$ python3 -q
>>> import numpy as np
>>> np.set_printoptions(precision=1, suppress=True, linewidth=100)
>>> def rd(a):
...     return np.round(a, 1) + 0
... 
>>> data = np.loadtxt("case9.csv", delimiter=",")
>>> rd(data)
array([[ 5.2, -2.6,  0. ,  0.1, -0.2],
       [-2.6,  2.5, -1.8,  0.7, -2. ],
       [ 0. , -1.8,  6.8,  0.1,  0.7],
       [ 0.1,  0.7,  0.1,  6.7,  0.6],
       [-0.2, -2. ,  0.7,  0.6,  6.8]])
>>> left, sigma, vt = np.linalg.svd(data)
>>> vecs = vt[:(sigma > 1e-8).sum()]
>>> rng = np.random.default_rng(105)
>>> x = data[0] + 2 * data[1] + rng.integers(2) * np.eye(5)[1]
>>> print(rd(x))
[-0.1  2.4 -3.7  1.6 -4.2]
>>> np.allclose(vecs.T @ vecs @ x, x)
True
>>> rd(vecs.T @ vecs)
array([[ 0.8, -0.4, -0.1,  0.1, -0.1],
       [-0.4,  0.3, -0.2,  0.1, -0.2],
       [-0.1, -0.2,  1. ,  0. ,  0. ],
       [ 0.1,  0.1,  0. ,  1. ,  0. ],
       [-0.1, -0.2,  0. ,  0. ,  0.9]])
>>> rd(np.diag(vecs.T @ vecs))
array([0.8, 0.3, 1. , 1. , 0.9])
>>> A = np.load("sample1.npy")
>>> print(rd(A))
[[  6.2  -7.5   4.6 -11.2  -3.7   4.8  11.7  -5.9  12.6  -0.8  20.   -3.7]
 [ -0.4   0.2  -0.2  -0.2  -0.4   0.2   0.3   0.1  -0.4  -0.5   0.5  -0.4]
 [ -0.1   0.    0.    0.   -0.1   0.    0.    0.   -0.1  -0.1   0.1  -0.1]
 [  0.1  -0.1   0.1   0.1   0.1  -0.1  -0.1   0.    0.1   0.1  -0.1   0.1]
 [  1.   -0.1   0.4   0.8   0.9  -0.7  -0.3   0.6   0.9   0.6  -0.9   0.9]
 [  1.2   0.1   0.4   1.2   1.1  -1.   -0.4   0.9   1.1   0.6  -1.1   1.1]
 [  1.3   0.1   0.4   1.2   1.1  -1.1  -0.4   1.    1.1   0.6  -1.2   1.1]
 [  1.8   1.    0.3   2.7   1.7  -2.1  -0.7   2.5   1.2   0.4  -2.1   1.7]
 [  1.8   1.1   0.2   2.8   1.7  -2.2  -0.8   2.7   1.2   0.4  -2.2   1.7]
 [  2.    1.9   0.    3.9   2.   -3.   -1.    3.9   1.    0.   -3.    2. ]
 [  2.    2.2  -0.1   4.3   2.1  -3.2  -1.1   4.3   0.9  -0.1  -3.2   2.1]
 [  2.1   4.1  -0.7   6.6   2.5  -4.7  -1.6   6.9   0.2  -1.   -4.7   2.5]
 [  2.    5.8  -1.3   8.6   2.8  -5.9  -2.1   9.1  -0.6  -1.8  -6.1   2.8]
 [  1.3  11.4  -3.3  14.8   3.4  -9.7  -3.8  16.   -3.7  -4.6 -10.6   3.4]
 [  1.2  12.2  -3.7  15.7   3.5 -10.3  -4.1  17.   -4.2  -5.  -11.3   3.5]
 [  0.6  15.3  -4.9  19.    3.8 -12.3  -5.1  20.7  -6.2  -6.6 -13.8   3.8]]
>>> out = A + rng.integers(-2, 3, (16, 3)) @ rng.integers(-2, 3, (3, 12))
>>> rd(out)
array([[  1.2, -15.5,   7.6, -13.2,  -2.7,   8.8,   8.7,  -2.9,  13.6,   7.2,  19. ,  -4.7],
       [ -0.4,   2.2,  -2.2,   2.8,  -2.4,  -4.8,  -1.7,  -0.9,  -3.4,  -2.5,  -2.5,   5.6],
       [  0.9,   2. ,  -1. ,   1. ,   0.9,  -1. ,   1. ,   0. ,  -0.1,  -2.1,   2.1,  -1.1],
       [  1.1,  -0.1,   1.1,  -1.9,  -2.9,   0.9,  -0.1,  -2. ,   0.1,   0.1,  -4.1,   2.1],
       [  1. ,   3.9,  -3.6,   6.8,   0.9,  -8.7,  -2.3,   0.6,  -3.1,  -3.4,  -0.9,   6.9],
       [  1.2,   0.1,   0.4,   1.2,   3.1,   0. ,   0.6,   1.9,   2.1,   0.6,   1.9,  -1.9],
       [  3.3,   2.1,   0.4,   0.2,  -0.9,  -1.1,   0.6,  -1. ,   1.1,  -1.4,  -3.2,   2.1],
       [ -0.2,   1. ,  -1.7,   6.7,   5.7,  -5.1,  -1.7,   5.5,   0.2,   0.4,   2.9,   0.7],
       [  5.8,   5.1,   0.2,   0.8,  -0.3,  -1.2,   2.2,  -0.3,   2.2,  -3.6,  -3.2,   0.7],
       [  3. ,   5.9,  -3. ,   7.9,   3. ,  -8. ,  -1. ,   3.9,  -1. ,  -4. ,  -1. ,   4. ],
       [  1. ,   0.2,   0.9,   3.3,   3.1,  -1.2,  -1.1,   5.3,   1.9,   1.9,  -2.2,   0.1],
       [  5.1,   6.1,   0.3,   3.6,   1.5,  -1.7,   1.4,   4.9,   2.2,  -3. ,  -4.7,  -0.5],
       [ -2. ,  -0.2,   0.7,   7.6,   4.8,  -2.9,  -4.1,  12.1,   0.4,   4.2,  -5.1,   0.8],
       [  0.3,  11.4,  -4.3,  16.8,   6.4, -10.7,  -3.8,  18. ,  -3.7,  -4.6,  -6.6,   1.4],
       [  0.2,  12.2,  -4.7,  17.7,   0.5, -14.3,  -7.1,  16. ,  -7.2,  -5. , -16.3,  10.5],
       [ -0.4,  17.3,  -7.9,  24. ,   4.8, -18.3,  -7.1,  21.7,  -9.2,  -8.6, -12.8,   7.8]])
>>> np.abs(out - A).sum(axis=1)
array([40., 31., 13., 16., 38., 12., 15., 26., 26., 28., 15., 25., 33., 16., 30., 31.])
>>> print(rd(np.linalg.svd(out - A, compute_uv=False)))
[27.4 19.1 16.2  0.   0.   0.   0.   0.   0.   0.   0.   0. ]
>>> np.allclose(A[:-1].T @ np.linalg.lstsq(A[:-1].T, A[-1])[0], A[-1])
True
>>> print(np.abs(np.diag(np.linalg.qr(A)[1])) > 1e-9)
[ True  True False  True False False False False False False False False]
>>> np.linalg.lstsq(A[:-1].T, A[-1])[2]
np.int32(3)
>>> print(np.linalg.matrix_rank(A, rtol=0.1))
3
>>> np.argsort(-np.linalg.norm(A, axis=0).round(6), kind="stable")[:3]
array([ 7,  3, 10])
>>> rd(np.linalg.norm(A, 2) / np.linalg.norm(A))
np.float64(1.0)
>>> [round(float(x), 1) for x in np.linalg.svd(A, compute_uv=False)[:3]]
[68.6, 19.7, 8.8]
>>> X = np.loadtxt("arr.csv", delimiter=",")
>>> print(X)
[[  0.9   0.6  -1.    0.5  -0.2  -0.9   0.   -1.6  -0.2  -0.4  -1.2]
 [ -0.3  -0.2   0.4  -0.5   0.3   0.4  -0.4   0.3  -0.2  -0.5  -0.3]
 [  0.9   0.2  -2.1   1.9  -1.4  -2.8  -1.   -3.1  -2.   -0.5  -1.7]
 [  1.8  -0.1  -4.    3.3  -2.8  -5.2  -2.8  -6.3  -2.1  -1.   -4.2]
 [ -0.3   0.1   0.3  -0.1   0.1   0.4   0.    0.   -0.1   0.5   0.7]
 [ -2.3  -0.1   3.   -3.    2.    4.2   2.1   5.3   2.4   1.    3.3]
 [  0.5   0.5  -0.6   0.6  -0.3  -0.9  -0.1  -1.4  -0.4  -0.2  -0.3]
 [ -1.5  -0.2   1.2  -0.9   0.7   1.5   0.6   2.2   0.7   0.3   1.8]
 [  2.8  -0.2  -4.    3.6  -2.4  -5.3  -2.6  -6.1  -2.5  -1.1  -3.5]
 [  2.7  -0.1  -4.5   4.1  -2.3  -5.6  -2.8  -6.6  -3.   -1.2  -4.3]
 [ -2.5   0.2   4.1  -4.3   2.7   5.5   2.7   6.8   2.6   1.7   4.3]
 [  0.9   0.2  -0.3   0.5  -0.5  -0.9   0.1  -0.8  -0.7   0.3  -0.7]
 [ -1.1   0.    2.4  -2.3   1.6   3.    1.5   3.4   0.9   0.9   2.2]
 [ -1.2  -0.1   1.5  -1.7   1.3   2.6   1.4   2.7   0.8   0.3   1.1]
 [ -0.8   0.2   2.1  -1.6   1.4   2.2   1.4   3.    0.7  -0.1   1.9]
 [ -2.1  -0.1   3.7  -3.4   2.5   4.3   2.3   5.7   2.1   0.8   3.6]
 [ -0.6   0.3   0.7  -0.9   1.2   1.1   0.7   1.2   0.9   0.5   0.8]
 [  0.2   0.3  -1.4   1.3  -0.5  -2.1  -0.9  -2.3  -0.1  -0.6  -1. ]
 [  0.6  -0.3  -1.2   1.   -0.8  -0.9  -0.8  -0.9  -0.3  -0.3  -0.1]
 [  2.3  -0.4  -2.7   2.9  -2.3  -4.6  -2.3  -5.5  -1.7  -1.   -2.7]
 [  0.6  -0.5  -1.2   1.   -0.8  -1.3  -0.4  -1.7  -0.9  -0.6  -0.9]
 [  0.5  -0.1  -0.2   0.5  -0.7  -1.2  -0.7  -1.3  -0.5   0.1  -1. ]
 [  1.9  -0.2  -3.8   3.8  -2.6  -4.9  -2.1  -5.8  -2.1  -1.1  -3.7]
 [  0.4   0.4  -0.2   0.5  -0.6  -0.5  -0.4  -0.5  -0.4  -0.1  -0.3]
 [  1.    0.1  -1.2   1.7  -1.   -1.8  -0.8  -2.2  -1.   -0.2  -1.4]
 [  4.3  -0.2  -6.4   6.1  -4.6  -8.3  -4.3 -10.6  -4.5  -2.3  -6.4]
 [  0.4   0.1  -0.7   0.3  -0.3  -0.7  -0.4  -1.4   0.2  -0.4  -0.5]
 [ -0.5   0.    0.4  -0.9   0.2   0.5   0.5   0.5   0.    0.3   0.5]
 [ -4.3  -0.1   5.5  -5.9   4.2   7.9   4.4   9.5   4.    2.1   5.3]
 [ -3.7   0.2   5.6  -5.8   3.5   7.6   4.    9.6   3.9   1.5   5.7]
 [  1.5  -0.2  -1.1   1.4  -0.9  -1.7  -0.6  -1.9  -1.2  -0.3  -1.3]
 [ -1.2   0.    1.   -1.2   0.2   1.5   1.4   2.1   1.1   0.6   1.4]]
>>> def softmax(z):
...     e = np.exp(z - z.max(axis=-1, keepdims=True))
...     return e / e.sum(axis=-1, keepdims=True)
... 
>>> rd(softmax(X[15]))
array([0. , 0. , 0.1, 0. , 0. , 0.2, 0. , 0.6, 0. , 0. , 0.1])
>>> rd(softmax(X).sum(axis=1))
array([1., 1., 1., 1., 1., 1., 1., 1., 1., 1., 1., 1., 1., 1., 1., 1., 1., 1., 1., 1., 1., 1., 1.,
       1., 1., 1., 1., 1., 1., 1., 1., 1.])
>>> S = X @ X.T / np.sqrt(11)
>>> print(softmax(S).round(6).argmax(axis=1))
[25 28 25 25 28 28 25 28 25 25 28 25 28 28 28 28 28 25 25 25 25 25 25 25 25 25 25 28 28 28 25 28]
>>> print(rd(np.abs(np.linalg.svd(X)[2][-1])))
[0.1 0.2 0.3 0.5 0.  0.5 0.2 0.5 0.1 0.  0. ]
>>> round(np.log10(np.linalg.cond(X)))
2
>>> E = np.loadtxt("test0.csv", delimiter=",")
>>> E
array([[  7.,  -4.,   8.,   1.,  -1.,   0.,  -9.,  -8.,  -4.,  -4.,   3.,   3., -12.],
       [  8.,  -4.,  -7.,   4.,   3.,  -4.,   5.,   9.,   7.,  -2.,  -3.,   1.,  -6.],
       [ -2.,  -1.,   2.,  -8.,   9.,   8.,  -4.,   7.,   2.,   8.,  -6.,   0.,  24.],
       [  5.,   8.,   1.,   9.,   4.,   2.,  -3.,  -9.,  -1.,  -3.,  -7.,   8.,  -9.],
       [  9.,   6.,   1.,  -6.,   9.,  -5.,  -5.,   4.,   6.,  -5.,   8.,   8., -15.]])
>>> x = np.array([2, 2, 2, 3, 3, 2, 0, 3, 1, 0, 3, 1, 1])
>>> h = np.maximum(E @ x, 0)
>>> E * (h > 1e-9)[:, None]
array([[  0.,  -0.,   0.,   0.,  -0.,   0.,  -0.,  -0.,  -0.,  -0.,   0.,   0.,  -0.],
       [  8.,  -4.,  -7.,   4.,   3.,  -4.,   5.,   9.,   7.,  -2.,  -3.,   1.,  -6.],
       [ -2.,  -1.,   2.,  -8.,   9.,   8.,  -4.,   7.,   2.,   8.,  -6.,   0.,  24.],
       [  5.,   8.,   1.,   9.,   4.,   2.,  -3.,  -9.,  -1.,  -3.,  -7.,   8.,  -9.],
       [  9.,   6.,   1.,  -6.,   9.,  -5.,  -5.,   4.,   6.,  -5.,   8.,   8., -15.]])
>>> np.maximum(E @ (3 * x), 0)
array([  0.,  81., 138.,  63., 198.])
>>> E.T @ h
array([ 823.,  410.,  -10., -467., 1173.,  -28., -442.,  640.,  656.,  -79.,   24.,  723., -237.])
>>> J = np.load("run0.npy")
>>> J
array([[ 0.9,  7.5,  1.2,  0.7,  2.5, -0.4,  0.1,  0.3, -0.9, -0.3, -0.8],
       [-0.3,  2.4,  0.4, -0.3,  0.8, -0.5, -1.5,  1.4,  2.6,  0.3, -1.3],
       [-0.1,  3.3, -0.9,  1.3,  1.1,  0.4,  1.5, -0.8,  0.4, -0.7,  0.4],
       [-0.1,  1.9, -0.7,  1.1,  0.6, -0.8,  0.3, -1.2,  0. ,  0.3, -0.1],
       [ 0.1, -2.4, -0.1,  0.6, -0.7,  0.5,  1.7, -1. , -0.8,  0.4,  0.1],
       [ 0.2,  1. , -0.5, -0.5,  0.2,  0.5, -0.4,  0.6,  0.3, -1.2,  0.1],
       [-0.3,  2.2,  0.5,  0.4,  0.8, -1.5,  0. ,  0.3,  0.2, -1.7,  0.4],
       [ 0.4, -3.7,  0.3,  1. , -1.4,  0.5,  0.9, -0.4, -1.2, -1.1,  0. ],
       [-0.1, -0.2,  1.5, -1. , -0.1,  0.3,  0.5,  0.7,  0.8, -0.1, -0.1],
       [ 1.6, -1.1, -0.3,  0.8, -0.3,  0.1,  1.2,  0. , -0.2, -1.2, -0.7],
       [-2.2, -5.8,  0.1, -0.4, -1.9,  1.4, -0.1,  0.2,  0.3, -0.8, -0.5],
       [ 0. , -2.3,  1.6,  1.2, -0.7,  0.7,  0.2,  0.2,  0.3, -0.4,  1.1],
       [ 1. ,  2.8, -2. ,  0.8,  0.9, -0.6, -1.1,  0.2,  2.1,  1. ,  0.6],
       [ 0.2,  6.5, -0.1, -0.3,  2.1, -1.2, -0.8, -0.2, -0.7, -0.9,  0.4],
       [-1.9,  2.4,  1. ,  0.7,  0.6, -1.3,  0.8, -1.6,  0.2,  0.7, -1.8],
       [-0.6,  2.8,  2.4, -0.4,  1. , -0.3, -0.2,  0. ,  0.4, -1.1,  1.5],
       [-0.4,  8.7,  0.5, -1.4,  2.8,  0.3,  0.5, -0.7, -0.2,  0.4,  0. ],
       [ 1.3,  7.4,  0.3,  0.8,  2.5,  1.9, -0.3,  0.2, -2.4, -0.2, -1.2],
       [ 1.8,  0.9, -0.7, -0.9,  0.2, -2. , -0.8, -0.2,  2. ,  0.8,  0.9],
       [ 0.6,  3.1, -0.1,  1. ,  0.8,  0.5,  1.3,  0.6, -1. , -0.8,  1.2],
       [ 0.1,  0.6,  0.8,  2.6,  0.2,  0.9, -2. ,  1.7, -0.3,  0.9, -0.3],
       [-0.5, -1.3,  0.3, -0.7, -0.5,  1.9, -1.1,  0.9, -0.4, -1. , -1.5]])
>>> blk = np.stack([J, -3 * J, J[::-1]])
>>> rd(np.linalg.norm(blk, axis=(1, 2)))
array([23.7, 71.2, 23.7])
>>> K = np.loadtxt("a.csv", delimiter=",")
>>> K
array([[ -0.8,  -0.3,  -2.4,   1.1,   1.3],
       [ -0.3,   0. ,  -0.6,   1.9,  -1.2],
       [ -1.1,   0.8,  -1.2,   1.5,   0.8],
       [  0.9,  -1.1,   2.1,   0.7,   1. ],
       [  1.2,  -1.1,  -0.7,   0. ,  -0.6],
       [ -0.7,  -1.4,   0.5,   0.6,   0.8],
       [ -0.4,   0.8,  -1.2,  -0.7,   0.5],
       [  0.3,  -0.6,   0.2,   1.3,  -1.5],
       [ -0.2,   0.4,   1.3,  -1. ,   0.5],
       [  0.1,   0.1,   1.2,   0.6,  -0.9],
       [ -0.2,   1.3,   0.1,  -0.8,  -1. ],
       [  1.3,   0.9,  -0.7,   1. ,   0.2],
       [ -0.8,   0.5,   1. ,   0.6,  -0.1],
       [ -1.7,   0.8,  -0.5,   1.1,  -0.5],
       [ -1.9,  -1.2,   0.4,   0.4,   0.1],
       [  0.6,  -0.4,   0.4,   0.3,   1.2],
       [ -1.3,  -1.4,  -1. ,   0. ,   0.9],
       [  0.6,  -0.7,  -0.9,   0.3,  -0.5],
       [  1.3,  -0.1,   0.1,  -0.6,   0.2],
       [ -2. ,  -1. ,   0.4,   1.6,   0.2],
       [  0.8,   0.4,   1.2,   1.1,   1.6],
       [  1.9,  -0.5,  -0.2,   0.3,  -0.2],
       [ -0.3,   0.7,   0.3,  -0.3,  -0.7],
       [ -0.7,   1.4,   2.2,   1.2,  -0.8],
       [ -0.1,  -0.1,  -0.4,  -0.9,   2.3],
       [  0.4,  -2.1,   0.7,  -0.7,   0.5],
       [  0.8,   0.6,   2.3,  -1.4,  -0.8],
       [ -4. ,  18. ,   4. ,  18. , -15. ],
       [  0.9,   0.9,   2.7,   2.3,   1.3],
       [  0.3,  -1.2,  -1. ,  -0.6,  -0.9],
       [  0.1,  -0.2,   0. ,  -0.6,   0.5],
       [  0. ,   0.4,  -0.1,  -1.7,   0.3],
       [  0.6,  -1.6,   1.4,   0.5,   0.4],
       [  1.8,   0.1,   1.1,  -0.5,   1.2],
       [ -2.1,   0.6,  -0.1,   0.3,   1.3],
       [ -1.1,  -2.3,   1.9,  -0.2,  -0.2]])
>>> x = np.array([-1, -3, -2, 2, -1])
>>> y = K @ x
>>> coef, lr = np.zeros(5), 1 / np.linalg.norm(K, 2) ** 2
>>> for i in range(6):
...     coef -= lr * K.T @ (K @ coef - y)
...     if i % 2 == 0: print(i, round(np.linalg.norm(K @ coef - y), 1))
... 
0 25.0
2 23.0
4 21.1
>>> rd(coef)
array([-0.4, -0.6, -0.6,  0.3,  0. ])
